% python3 -q
>>> import numpy as np
>>> np.set_printoptions(precision=3, suppress=True, linewidth=100, legacy="1.25")
>>> tidy = lambda a: np.round(a, 3) + 0
>>> m1 = np.diag(np.array([-2, -2, 2, 2])) + 2 * np.eye(4, k=1) + 2 * np.eye(4, k=-1)
>>> m1
array([[-2.,  2.,  0.,  0.],
       [ 2., -2.,  2.,  0.],
       [ 0.,  2.,  2.,  2.],
       [ 0.,  0.,  2.,  2.]])
>>> # symmetric, so the eigenvalues are real
>>> W = np.array([[-8, -3, 6, 7, 8, -4],
...     [-9, -8, -5, 6, -9, -1],
...     [-5, 6, -1, -5, 6, -7],
...     [-3, 8, -4, 2, -3, 4]])
>>> beta = np.array([3, 3, 0, 3, 0, 0])
>>> H = np.maximum(m1 @ W + beta, 0)
>>> H
array([[ 1.,  0.,  0.,  1.,  0.,  6.],
       [ 0., 25., 20.,  0., 46.,  0.],
       [ 0., 15.,  0.,  9.,  0.,  0.],
       [ 0., 31.,  0.,  0.,  6.,  0.]])
>>> np.linalg.matrix_rank(H)
4
>>> (H > 0).astype(int)
array([[1, 0, 0, 1, 0, 1],
       [0, 1, 1, 0, 1, 0],
       [0, 1, 0, 1, 0, 0],
       [0, 1, 0, 0, 1, 0]])
>>> cent = np.array([[2, 5, 3], [5, 1, 4], [2, 3, 2], [4, 4, 3], [5, 2, 0], [0, 3, 1]])
>>> (H @ cent).round(6).argmax(axis=1)
array([1, 0, 0, 0])
>>> W @ cent
array([[ 49,   7,  -7],
       [-89, -65, -52],
       [ 28, -51, -15],
       [ 19,  -5,  25]])
>>> H @ cent
array([[  6.,  27.,  12.],
       [395., 177., 140.],
       [111.,  51.,  87.],
       [185.,  43., 124.]])
>>> r0 = np.array([4, 5])
>>> np.convolve(H[3], r0)
array([  0., 124., 155.,   0.,  24.,  30.,   0.])
>>> np.correlate(H[3], H[2], "full")
array([  0.,   0.,   0., 279.,   0., 465.,  54.,   0.,  90.,   0.,   0.])
>>> np.cross(H[3, :3], H[2, :3])
array([0., 0., 0.])
>>> vec = np.array([3, 2, 3, 0])
>>> h = np.maximum(m1 @ vec, 0)
>>> m1 * (h > 1e-9)[:, None]
array([[-0.,  0.,  0.,  0.],
       [ 2., -2.,  2.,  0.],
       [ 0.,  2.,  2.,  2.],
       [ 0.,  0.,  2.,  2.]])
>>> np.maximum(m1 @ (3 * vec), 0)
array([ 0., 24., 30., 18.])
>>> J = np.loadtxt("dump.csv", delimiter=",")
>>> J
array([[ 2.321,  1.224, -0.578],
       [ 1.015,  0.783, -1.18 ],
       [ 3.393,  0.819,  2.452],
       [ 4.998,  0.806,  4.789],
       [ 2.127,  0.38 ,  1.771],
       [ 3.913,  1.231,  1.789],
       [ 1.546,  1.219, -1.809],
       [-2.278, -1.189,  0.589],
       [-0.527, -0.424,  0.617],
       [-0.983, -0.807,  1.234],
       [-3.887, -1.182, -1.78 ],
       [-3.695, -0.378, -4.218],
       [-1.834, -0.804,  0.009],
       [-1.81 , -0.79 , -0.031],
       [-5.518, -1.194, -4.177],
       [ 1.093, -0.391,  3.003],
       [ 2.312,  1.206, -0.602],
       [-1.481, -1.205,  1.788],
       [-4.171, -0.803, -3.647],
       [ 6.313,  1.216,  5.406],
       [ 1.813,  0.794, -0.013],
       [ 2.587,  0.769,  1.209],
       [ 1.591, -0.024,  2.357],
       [-0.013,  0.016,  0.046]])
>>> vec = np.array([2, 0, 0])
>>> rhs = J @ vec
>>> tidy(np.linalg.pinv(J) @ J)
array([[1., 0., 0.],
       [0., 1., 0.],
       [0., 0., 1.]])
>>> rng = np.random.default_rng(84)
>>> rhs = rhs + 0.1 * rng.normal(size=24)
>>> tidy(rhs)
array([  4.487,   1.994,   6.549,  10.1  ,   4.133,   7.809,   3.156,  -4.542,  -1.14 ,  -1.852,
        -7.787,  -7.442,  -3.754,  -3.761, -10.934,   2.1  ,   4.616,  -3.12 ,  -8.373,  12.803,
         3.491,   5.184,   3.103,   0.075])
>>> beta, *_ = np.linalg.lstsq(J, rhs)
>>> beta.round()
array([2., 0., 0.])
>>> tidy(J.T @ (rhs - J @ beta))
array([0., 0., 0.])
>>> np.linalg.matrix_rank(J)
3
>>> tidy(J.sum(axis=0))
array([8.825, 1.272, 9.024])
>>> np.count_nonzero(J)
72
>>> np.unravel_index(np.abs(J).argmax(), J.shape)
(19, 0)
>>> tidy(np.linalg.svd(J, compute_uv=False))
array([18.165,  6.962,  0.089])
>>> tidy(J.mean(axis=0))
array([0.368, 0.053, 0.376])
>>> left, sig, Vh = np.linalg.svd(J)
>>> tidy(sig)
array([18.165,  6.962,  0.089])
>>> np.argmax(sig[:-1] / (sig[1:] + 1e-6)) + 1
2
>>> other = left[:, :2] @ np.diag(sig[:2]) @ Vh[:2]
>>> tidy(np.abs(J - other).max())
0.031
>>> np.linalg.matrix_rank(J, rtol=0.05)
2
>>> other = J / np.linalg.norm(J, axis=1, keepdims=True)
>>> gram = other @ other.T
>>> tidy(np.degrees(np.arccos(np.clip(gram[8, 17], -1, 1))))
0.785
>>> np.argwhere(np.triu(np.abs(gram) > 0.95, 1))
array([[ 0,  7],
       [ 0, 12],
       [ 0, 13],
       [ 0, 16],
       [ 0, 20],
       [ 1,  6],
       [ 1,  8],
       [ 1,  9],
       [ 1, 17],
       [ 2,  3],
       [ 2,  4],
       [ 2,  5],
       [ 2, 10],
       [ 2, 11],
       [ 2, 14],
       [ 2, 18],
       [ 2, 19],
       [ 2, 21],
       [ 3,  4],
       [ 3, 11],
       [ 3, 14],
       [ 3, 18],
       [ 3, 19],
       [ 3, 22],
       [ 4,  5],
       [ 4, 10],
       [ 4, 11],
       [ 4, 14],
       [ 4, 18],
       [ 4, 19],
       [ 4, 21],
       [ 4, 22],
       [ 5, 10],
       [ 5, 14],
       [ 5, 18],
       [ 5, 19],
       [ 5, 21],
       [ 6,  8],
       [ 6,  9],
       [ 6, 17],
       [ 7, 12],
       [ 7, 13],
       [ 7, 16],
       [ 7, 20],
       [ 8,  9],
       [ 8, 17],
       [ 9, 17],
       [10, 14],
       [10, 18],
       [10, 19],
       [10, 21],
       [11, 14],
       [11, 18],
       [11, 19],
       [11, 22],
       [12, 13],
       [12, 16],
       [12, 20],
       [13, 16],
       [13, 20],
       [14, 18],
       [14, 19],
       [14, 21],
       [15, 22],
       [16, 20],
       [18, 19],
       [18, 21],
       [18, 22],
       [19, 21],
       [19, 22]])
>>> (gram - 2 * np.eye(24)).round(6).argmax(axis=1)
array([16,  6,  4, 19, 19, 21,  1, 12, 17, 17, 14, 18, 13, 12, 18, 22,  0,  8, 14,  4,  0,  5,  3,
       15])
>>> A = np.load("sample6.npy")
>>> A
array([[0, 1, 0, 0],
       [1, 0, 1, 0],
       [0, 1, 0, 0],
       [0, 0, 0, 0]])
>>> # rows 0 and 2 are equal
>>> evals, evecs = np.linalg.eigh(A)
>>> vec = np.array([5, 3, 1, 3])
>>> tidy(evecs * np.abs(evals) @ evecs.T)
array([[0.707, 0.   , 0.707, 0.   ],
       [0.   , 1.414, 0.   , 0.   ],
       [0.707, 0.   , 0.707, 0.   ],
       [0.   , 0.   , 0.   , 0.   ]])
>>> lab = rng.permutation(4)
>>> lab
array([0, 1, 3, 2])
>>> other = A[lab][:, lab]
>>> np.allclose(other, A)
False
>>> np.trace(other)
0
>>> other
array([[0, 1, 0, 0],
       [1, 0, 0, 1],
       [0, 0, 0, 0],
       [0, 1, 0, 0]])
>>> np.diag(other)
array([0, 0, 0, 0])
>>> A @ A
array([[1, 0, 1, 0],
       [0, 2, 0, 0],
       [1, 0, 1, 0],
       [0, 0, 0, 0]])
>>> tidy(np.linalg.det(A))
0.0
>>> np.flatnonzero(np.linalg.matrix_power((A != 0) + (A.T != 0) + np.eye(4), 4)[3])
array([3])
>>> tidy(np.sort(np.linalg.eigvals(A).real))
array([-1.414,  0.   ,  0.   ,  1.414])
>>> (np.linalg.matrix_power((A != 0) + (A.T != 0) + np.eye(4), 4) > 0).astype(int)
array([[1, 1, 1, 0],
       [1, 1, 1, 0],
       [1, 1, 1, 0],
       [0, 0, 0, 1]])
>>> vec = np.array([-8, 6, -7, 6])
>>> h = np.maximum(A @ vec, 0)
>>> A * (h > 1e-9)[:, None]
array([[0, 1, 0, 0],
       [0, 0, 0, 0],
       [0, 1, 0, 0],
       [0, 0, 0, 0]])
>>> A.T @ h
array([ 0, 12,  0,  0])
>>> h
array([6, 0, 6, 0])
>>> tidy(np.tanh(A @ vec))
array([ 1., -1.,  1.,  0.])
>>> mat = np.array([[0, 0, 1], [0, 0, 0], [1, 0, 0]])
>>> # 2 blocks once reordered
>>> other = np.array([[1, 1, 2], [1, 2, -1], [1, -2, 0]])
>>> np.einsum("ij->j", mat)
array([1, 0, 1])
>>> np.linalg.matrix_rank(np.vstack([mat, other.T]))
3
>>> np.einsum("ij,ij->i", mat, mat)
array([1, 0, 1])
>>> np.einsum("ik,kj->ij", mat, other)
array([[ 1, -2,  0],
       [ 0,  0,  0],
       [ 1,  1,  2]])
>>> F = np.load("a.npy")
>>> F
array([[1.  , 0.5 , 0.25],
       [0.5 , 1.  , 0.5 ],
       [0.25, 0.5 , 1.  ]])
>>> other = np.linalg.inv(F)
>>> tidy(other)
array([[ 1.333, -0.667,  0.   ],
       [-0.667,  1.667, -0.667],
       [ 0.   , -0.667,  1.333]])
>>> tidy(np.linalg.inv(other))
array([[1.  , 0.5 , 0.25],
       [0.5 , 1.  , 0.5 ],
       [0.25, 0.5 , 1.  ]])
>>> tidy(np.linalg.det(F) * other)
array([[ 0.75 , -0.375,  0.   ],
       [-0.375,  0.937, -0.375],
       [ 0.   , -0.375,  0.75 ]])
>>> evals, evecs = np.linalg.eigvalsh(other)
Traceback (most recent call last):
  File "<python-input-89>", line 1, in <module>
    evals, evecs = np.linalg.eigvalsh(other)
    ^^^^^^^^^^^^
ValueError: too many values to unpack (expected 2)
>>> evals, evecs = np.linalg.eigh(other)
>>> tidy(evecs.T @ other @ evecs)
array([[0.543, 0.   , 0.   ],
       [0.   , 1.333, 0.   ],
       [0.   , 0.   , 2.457]])
>>> (evals > 1e-8).sum(), (evals < -1e-8).sum()
(3, 0)
>>> np.abs(evecs[:, -1]).round(6).argmax()
1
>>> tidy(evecs.T @ evecs)
array([[1., 0., 0.],
       [0., 1., 0.],
       [0., 0., 1.]])
>>> tidy(np.linalg.eigvalsh(other @ other))
array([0.294, 1.778, 6.039])
>>> tidy(np.abs(evecs[:, -1]))
array([0.454, 0.766, 0.454])
>>> np.unique(evals.round(6) + 0, return_counts=True)[1]
array([1, 1, 1])
